% python3 -q
>>> import numpy as np
>>> np.set_printoptions(precision=3, suppress=True, linewidth=120)
>>> rd = lambda a: np.round(a, 3) + 0
>>> E = np.array([[0.0, -2.0, 0.0], [-2.0, 0.0, 0.0], [0.0, 0.0, 0.0]])
>>> ev, vecs = np.linalg.eigh(E)
>>> rd(vecs.T @ E @ vecs)
array([[-2.,  0.,  0.],
       [ 0.,  0.,  0.],
       [ 0.,  0.,  2.]])
>>> rd(np.linalg.eigvalsh(E @ E))
array([0., 4., 4.])
>>> ev
array([-2.,  0.,  2.])
>>> ev.sum(), np.trace(E)
(np.float64(0.0), np.float64(0.0))
>>> np.unique(ev.round(6) + 0, return_counts=True)[1]
array([1, 1, 1])
>>> rd(vecs @ np.diag(ev) @ vecs.T)
array([[ 0., -2.,  0.],
       [-2.,  0.,  0.],
       [ 0.,  0.,  0.]])
>>> U, sig, Vh = np.linalg.svd(E)
>>> np.argmax(sig[:-1] / (sig[1:] + 1e-6)) + 1
np.int64(2)
>>> out = U[:, :2] @ np.diag(sig[:2]) @ Vh[:2]
>>> rd(np.linalg.norm(E - out) / np.linalg.norm(E))
np.float64(0.0)
>>> out
array([[ 0., -2.,  0.],
       [-2.,  0.,  0.],
       [ 0.,  0.,  0.]])
>>> np.linalg.matrix_rank(out)
np.int64(2)
>>> K = np.loadtxt("sample3.csv", delimiter=",")
>>> rd(K)
array([[0.5  , 0.   , 0.   , 0.   , 0.5  , 0.   ],
       [0.   , 1.   , 0.   , 0.   , 0.   , 0.   ],
       [0.   , 0.   , 1.   , 0.   , 0.   , 0.   ],
       [0.333, 0.   , 0.   , 0.667, 0.   , 0.   ],
       [0.333, 0.   , 0.   , 0.   , 0.667, 0.   ],
       [0.   , 0.   , 0.333, 0.   , 0.333, 0.333]])
>>> out = np.array([[0, 0, 1], [0, 1, 2], [2, 2, 1], [2, 1, 0], [0, 2, 0], [1, 2, 0]])
>>> rd(out.T @ K.T)
array([[0.   , 0.   , 2.   , 1.333, 0.   , 1.   ],
       [1.   , 1.   , 2.   , 0.667, 1.333, 2.   ],
       [0.5  , 2.   , 1.   , 0.333, 0.333, 0.333]])
>>> rd(np.einsum("ij->j", K))
array([1.167, 1.   , 1.333, 0.667, 1.5  , 0.333])
>>> rd(np.einsum("ik,kj->ij", K, out))
array([[0.   , 1.   , 0.5  ],
       [0.   , 1.   , 2.   ],
       [2.   , 2.   , 1.   ],
       [1.333, 0.667, 0.333],
       [0.   , 1.333, 0.333],
       [1.   , 2.   , 0.333]])
>>> rd(K @ out)
array([[0.   , 1.   , 0.5  ],
       [0.   , 1.   , 2.   ],
       [2.   , 2.   , 1.   ],
       [1.333, 0.667, 0.333],
       [0.   , 1.333, 0.333],
       [1.   , 2.   , 0.333]])
